In [1]: import numpy as np

In [2]: np.set_printoptions(suppress=True, linewidth=120)

In [3]: arr = np.load("out10.npy")

In [4]: print(arr)
[[ 5  1  0]
 [ 5 21  3]
 [ 0  0 40]]

In [5]: vec = np.array([7, 0, -1])

In [6]: h = np.maximum(arr @ vec, 0)

In [7]: arr * (h > 1e-9)[:, None]
Out[7]: 
array([[ 5,  1,  0],
       [ 5, 21,  3],
       [ 0,  0,  0]])

In [8]: arr.T @ h
Out[8]: array([335, 707,  96])

In [9]: Q = arr.astype(float).copy()

In [10]: for j in range(3):
    ...:     Q[:, j] -= Q[:, :j] @ (Q[:, :j].T @ Q[:, j])
    ...:     Q[:, j] /= np.linalg.norm(Q[:, j])
    ...: 

In [11]: print(np.round(Q.T @ arr, 1) + 0)
[[ 7.1 15.6  2.1]
 [ 0.  14.1  2.1]
 [ 0.   0.  40. ]]

In [12]: np.round(Q.T @ Q, 1) + 0
Out[12]: 
array([[1., 0., 0.],
       [0., 1., 0.],
       [0., 0., 1.]])

In [13]: feats = np.load("m.npy")

In [14]: feats
Out[14]: 
array([[-3, -2, -1],
       [ 0,  1,  2],
       [ 3,  4,  5],
       [ 6,  7,  8]])

In [15]: rng = np.random.default_rng(79465)

In [16]: B = feats + rng.integers(-2, 3, (4, 2)) @ rng.integers(-2, 3, (2, 3))

In [17]: print(B)
[[-1  0  0]
 [ 2  3  3]
 [ 1  4  4]
 [ 8 13  9]]

In [18]: np.abs(B - feats).sum(axis=1)
Out[18]: array([5, 5, 3, 9])

In [19]: print(np.linalg.matrix_rank(B - feats, tol=1e-8))
2

In [20]: np.round(np.linalg.svd(B - feats, compute_uv=False), 1) + 0
Out[20]: array([7.6, 2.6, 0. ])

In [21]: F = np.load("mat.npy")

In [22]: F
Out[22]: 
array([[14,  7,  7],
       [ 7, 13, 13],
       [ 7, 13, 13]])

In [23]: left, sv, Vh = np.linalg.svd(F)

In [24]: np.argmax(sv[:-1] / (sv[1:] + 1e-6)) + 1
Out[24]: np.int64(2)

In [25]: print(sv.round(1) + 0)
[31.6  8.4  0. ]

In [26]: B = left[:, :2] @ np.diag(sv[:2]) @ Vh[:2]

In [27]: round(float(np.linalg.norm(F - B, 2)), 1), round(sv[2], 1)
Out[27]: (0.0, np.float64(0.0))

In [28]: t3 = np.stack([F, 4 * F, F[::-1]])

In [29]: np.linalg.matrix_rank(t3.reshape(3, -1))
Out[29]: np.int64(2)

In [30]: print(np.round(np.linalg.det(t3), 1))
[0. 0. 0.]

In [31]: t3.sum(axis=0)
Out[31]: 
array([[77, 48, 48],
       [42, 78, 78],
       [49, 72, 72]])

In [32]: print((t3 @ F.T).shape)
(3, 3, 3)

In [33]: np.linalg.matrix_rank(t3)
Out[33]: array([2, 2, 2])

In [34]: np.einsum("bij,cij->bc", t3, t3)
Out[34]: 
array([[ 1068,  4272,   947],
       [ 4272, 17088,  3788],
       [  947,  3788,  1068]])
